% python3 -q
>>> import numpy as np
>>> np.set_printoptions(precision=2, suppress=True, linewidth=160)
>>> E = np.loadtxt("run6.csv", delimiter=",")
>>> E
array([[ 2.72,  0.04, -2.66, -2.47,  2.84],
       [ 1.72, -0.05, -1.75, -1.18,  1.28],
       [-6.32,  0.01,  6.7 ,  6.63, -6.42],
       [-0.16, -0.04, -0.12,  0.68, -0.19],
       [ 0.36, -0.12,  0.15,  0.03,  0.49],
       [-2.67,  0.28,  2.46,  2.11, -2.15],
       [-4.92,  0.58,  5.26,  4.93, -4.96],
       [-1.54, -0.24,  2.16,  2.7 , -2.32],
       [-0.55, -0.02,  0.79,  1.18, -0.68],
       [ 4.12,  0.22, -4.64, -4.75,  4.82],
       [-1.72, -0.12,  1.98,  2.5 , -2.58],
       [ 5.74, -0.25, -5.39, -5.97,  5.61],
       [ 2.15, -0.03, -2.51, -2.23,  1.93],
       [ 1.73,  0.27, -1.03, -1.19,  0.77],
       [-0.36,  0.36,  0.7 ,  0.57, -0.38],
       [-0.62,  0.43,  0.59,  0.37, -0.89],
       [-2.41,  0.33,  2.1 ,  2.6 , -2.04]])
>>> idx = E[:, 4] > np.median(E[:, 4])
>>> u = E[idx].mean(axis=0) - E[~idx].mean(axis=0)
>>> np.argsort(-np.abs(u).round(6), kind="stable")
array([2, 3, 4, 0, 1])
>>> u
array([ 4.64, -0.17, -4.77, -4.76,  4.68])
>>> ((E - E.mean(axis=0)) @ u > 0).astype(int)
array([1, 1, 0, 1, 1, 0, 0, 0, 0, 1, 0, 1, 1, 1, 0, 0, 0])
>>> proj = E @ np.linalg.solve(E.T @ E, E.T)
>>> round(float(np.trace(proj)), 2)
5.0
>>> proj @ E[:, 4]
array([ 2.84,  1.28, -6.42, -0.19,  0.49, -2.15, -4.96, -2.32, -0.68,  4.82, -2.58,  5.61,  1.93,  0.77, -0.38, -0.89, -2.04])
>>> M2 = np.c_[E[:, :2] @ np.array([[1, -2], [-3, -3]]), np.array([-8, 7, -4, -4, -4, -3, -3, -3, 8, 3, -5, -9, 5, -8, 5, -9, -4])]
>>> M2
array([[  2.6 ,  -5.56,  -8.  ],
       [  1.87,  -3.29,   7.  ],
       [ -6.35,  12.61,  -4.  ],
       [ -0.04,   0.44,  -4.  ],
       [  0.72,  -0.36,  -4.  ],
       [ -3.51,   4.5 ,  -3.  ],
       [ -6.66,   8.1 ,  -3.  ],
       [ -0.82,   3.8 ,  -3.  ],
       [ -0.49,   1.16,   8.  ],
       [  3.46,  -8.9 ,   3.  ],
       [ -1.36,   3.8 ,  -5.  ],
       [  6.49, -10.73,  -9.  ],
       [  2.24,  -4.21,   5.  ],
       [  0.92,  -4.27,  -8.  ],
       [ -1.44,  -0.36,   5.  ],
       [ -1.91,  -0.05,  -9.  ],
       [ -3.4 ,   3.83,  -4.  ]])
>>> np.linalg.matrix_rank(M2)
np.int64(3)
>>> np.round(np.linalg.norm(M2 - E @ np.linalg.lstsq(E, M2)[0], axis=0), 2) + 0
array([ 0.  ,  0.  , 21.58])
>>> A = np.loadtxt("case2.csv", delimiter=",")
>>> A
array([[1., 0., 0., 0., 0., 0.],
       [2., 1., 0., 0., 0., 0.],
       [3., 1., 1., 0., 0., 0.],
       [0., 3., 3., 1., 0., 0.],
       [1., 3., 3., 3., 1., 0.],
       [3., 1., 3., 3., 3., 1.]])
>>> # triangular: eigenvalues sit on the diagonal
>>> np.round(np.linalg.norm(A, 2) / np.linalg.norm(A), 2)
np.float64(0.87)
>>> np.abs(np.linalg.svd(A)[2][-1])
array([0.02, 0.04, 0.03, 0.23, 0.49, 0.84])
>>> [round(float(x), 2) for x in np.linalg.svd(A, compute_uv=False)[:3]]
[8.86, 3.84, 2.91]
>>> round(np.log10(np.linalg.cond(A)))
3
>>> np.allclose(A @ A.T, A.T @ A)
False
>>> (A + A.T) / 2
array([[1. , 1. , 1.5, 0. , 0.5, 1.5],
       [1. , 1. , 0.5, 1.5, 1.5, 0.5],
       [1.5, 0.5, 1. , 1.5, 1.5, 1.5],
       [0. , 1.5, 1.5, 1. , 1.5, 1.5],
       [0.5, 1.5, 1.5, 1.5, 1. , 1.5],
       [1.5, 0.5, 1.5, 1.5, 1.5, 1. ]])
>>> (A - A.T) / 2
array([[ 0. , -1. , -1.5,  0. , -0.5, -1.5],
       [ 1. ,  0. , -0.5, -1.5, -1.5, -0.5],
       [ 1.5,  0.5,  0. , -1.5, -1.5, -1.5],
       [ 0. ,  1.5,  1.5,  0. , -1.5, -1.5],
       [ 0.5,  1.5,  1.5,  1.5,  0. , -1.5],
       [ 1.5,  0.5,  1.5,  1.5,  1.5,  0. ]])
>>> np.round(np.linalg.det(A), 2)
np.float64(1.0)
